$ python -q
>>> import numpy as np
>>> import numpy.linalg as la
>>> np.set_printoptions(precision=1, suppress=True, linewidth=160, floatmode="fixed")
>>> def rnd(a):
...     return np.round(a, 1) + 0
... 
>>> mat = np.load("run2.npy")
>>> mat
array([[1.0, 0.5, 0.2, 0.1, 0.1, 0.0],
       [0.5, 1.0, 0.5, 0.2, 0.1, 0.1],
       [0.2, 0.5, 1.0, 0.5, 0.2, 0.1],
       [0.1, 0.2, 0.5, 1.0, 0.5, 0.2],
       [0.1, 0.1, 0.2, 0.5, 1.0, 0.5],
       [0.0, 0.1, 0.1, 0.2, 0.5, 1.0]])
>>> # symmetric, so the eigenvalues are real
>>> B = mat / la.norm(mat, axis=1, keepdims=True)
>>> gram = B @ B.T
>>> rnd(gram[5])
array([0.1, 0.2, 0.3, 0.5, 0.8, 1.0])
>>> (np.abs(gram) > 0.9).astype(int)
array([[1, 0, 0, 0, 0, 0],
       [0, 1, 0, 0, 0, 0],
       [0, 0, 1, 0, 0, 0],
       [0, 0, 0, 1, 0, 0],
       [0, 0, 0, 0, 1, 0],
       [0, 0, 0, 0, 0, 1]])
>>> rnd(la.norm(B, axis=1))
array([1.0, 1.0, 1.0, 1.0, 1.0, 1.0])
>>> (gram - 2 * np.eye(6)).round(6).argmax(axis=1)
array([1, 0, 1, 4, 5, 4])
>>> np.argwhere(np.triu(np.abs(gram) > 0.95, 1))
array([], shape=(0, 2), dtype=int64)
>>> w, V = la.eigh(mat)
>>> np.unique(w.round(6) + 0, return_counts=True)[1]
array([1, 1, 1, 1, 1, 1])
>>> rnd(V @ np.diag(w) @ V.T)
array([[1.0, 0.5, 0.2, 0.1, 0.1, 0.0],
       [0.5, 1.0, 0.5, 0.2, 0.1, 0.1],
       [0.2, 0.5, 1.0, 0.5, 0.2, 0.1],
       [0.1, 0.2, 0.5, 1.0, 0.5, 0.2],
       [0.1, 0.1, 0.2, 0.5, 1.0, 0.5],
       [0.0, 0.1, 0.1, 0.2, 0.5, 1.0]])
>>> rnd(w.sum()), np.trace(mat)
(np.float64(6.0), np.float64(6.0))
>>> rnd(la.eigvalsh(mat @ mat))
array([0.1, 0.1, 0.4, 0.9, 2.1, 5.4])
>>> rnd(la.eigvalsh(mat + 3 * np.eye(6)))
array([3.3, 3.4, 3.6, 3.9, 4.4, 5.3])
>>> rnd(V.T @ mat @ V)
array([[0.3, 0.0, 0.0, 0.0, 0.0, 0.0],
       [0.0, 0.4, 0.0, 0.0, 0.0, 0.0],
       [0.0, 0.0, 0.6, 0.0, 0.0, 0.0],
       [0.0, 0.0, 0.0, 0.9, 0.0, 0.0],
       [0.0, 0.0, 0.0, 0.0, 1.4, 0.0],
       [0.0, 0.0, 0.0, 0.0, 0.0, 2.3]])
>>> rnd(la.svd(mat, compute_uv=False))
array([2.3, 1.4, 0.9, 0.6, 0.4, 0.3])
>>> np.abs(V[:, -1]).round(6).argmax()
np.int64(2)
